$ python3 -q
>>> import numpy as np
>>> from numpy import linalg as LA
>>> np.set_printoptions(precision=2, suppress=True, linewidth=100, floatmode="fixed")
>>> rnd = lambda a: np.round(a, 2) + 0
>>> A = np.array([[-0.8, 1.2, -3.18, 0.4],
...     [-0.4, -0.2, -1.6, 0.0],
...     [0.0, 0.3, -0.1, 0.1],
...     [-1.0, 0.4, -4.25, -1.8],
...     [-0.6, -0.5, -2.27, 1.8],
...     [-0.8, 0.2, -3.05, -0.6],
...     [-1.8, -0.1, -7.25, -1.2],
...     [0.0, 1.2, 0.03, 0.2],
...     [0.7, 0.6, 2.81, -0.9],
...     [-0.2, -0.5, -0.91, -1.4],
...     [1.1, -0.1, 4.34, -1.2],
...     [1.3, -0.4, 5.2, 0.2]])
>>> theta = np.radians(36)
>>> r_ = np.eye(4)
>>> r_[1, 1] = r_[2, 2] = np.cos(theta)
>>> r_[1, 2], r_[2, 1] = -np.sin(theta), np.sin(theta)
>>> rnd(r_)
array([[ 1.00,  0.00,  0.00,  0.00],
       [ 0.00,  0.81, -0.59,  0.00],
       [ 0.00,  0.59,  0.81,  0.00],
       [ 0.00,  0.00,  0.00,  1.00]])
>>> Y = A @ r_.T
>>> np.allclose(LA.norm(A, axis=1), LA.norm(Y, axis=1))
True
>>> np.allclose(A @ A.T, Y @ Y.T)
True
>>> rnd(np.abs(Y - A).max(axis=0))
array([0.00, 4.28, 1.33, 0.00])
>>> rnd(LA.det(r_)), rnd(np.trace(r_))
(np.float64(1.0), np.float64(3.62))
>>> Y = np.array([[-2, 1, 2, -4, -1, -4],
...     [4, 0, 0, 2, -1, -4],
...     [1, 5, -4, 5, 4, -4],
...     [5, -3, -4, 0, 2, 5],
...     [5, 1, -2, -2, 5, 0],
...     [1, -2, -2, -4, 2, 2]])
>>> F = Y - Y.T
>>> F
array([[ 0, -3,  1, -9, -6, -5],
       [ 3,  0, -5,  5, -2, -2],
       [-1,  5,  0,  9,  6, -2],
       [ 9, -5, -9,  0,  4,  9],
       [ 6,  2, -6, -4,  0, -2],
       [ 5,  2,  2, -9,  2,  0]])
>>> F.reshape(-1, 2)
array([[ 0, -3],
       [ 1, -9],
       [-6, -5],
       [ 3,  0],
       [-5,  5],
       [-2, -2],
       [-1,  5],
       [ 0,  9],
       [ 6, -2],
       [ 9, -5],
       [-9,  0],
       [ 4,  9],
       [ 6,  2],
       [-6, -4],
       [ 0, -2],
       [ 5,  2],
       [ 2, -9],
       [ 2,  0]])
>>> t3 = F.reshape(6, 2, -1)
>>> t3[:, 0]
array([[ 0, -3,  1],
       [ 3,  0, -5],
       [-1,  5,  0],
       [ 9, -5, -9],
       [ 6,  2, -6],
       [ 5,  2,  2]])
>>> np.swapaxes(t3, 1, 2)[2]
array([[-1,  9],
       [ 5,  6],
       [ 0, -2]])
>>> x0 = np.array([1, -2, 0, -1, -3, -1])
>>> F @ np.eye(6)[0]
array([ 0.00,  3.00, -1.00,  9.00,  6.00,  5.00])
>>> F @ x0
array([ 38,   6, -36,  -2,   8,   4])
>>> F @ np.ones(6)
array([-22.00,  -1.00,  17.00,   8.00,  -4.00,   2.00])
>>> np.sign((F @ x0).round(6))
array([ 1,  1, -1, -1,  1,  1])
>>> LA.norm(F @ x0) <= LA.norm(F, 2) * LA.norm(x0) + 1e-9
np.True_
>>> (F * x0).sum(axis=1)
array([ 38,   6, -36,  -2,   8,   4])
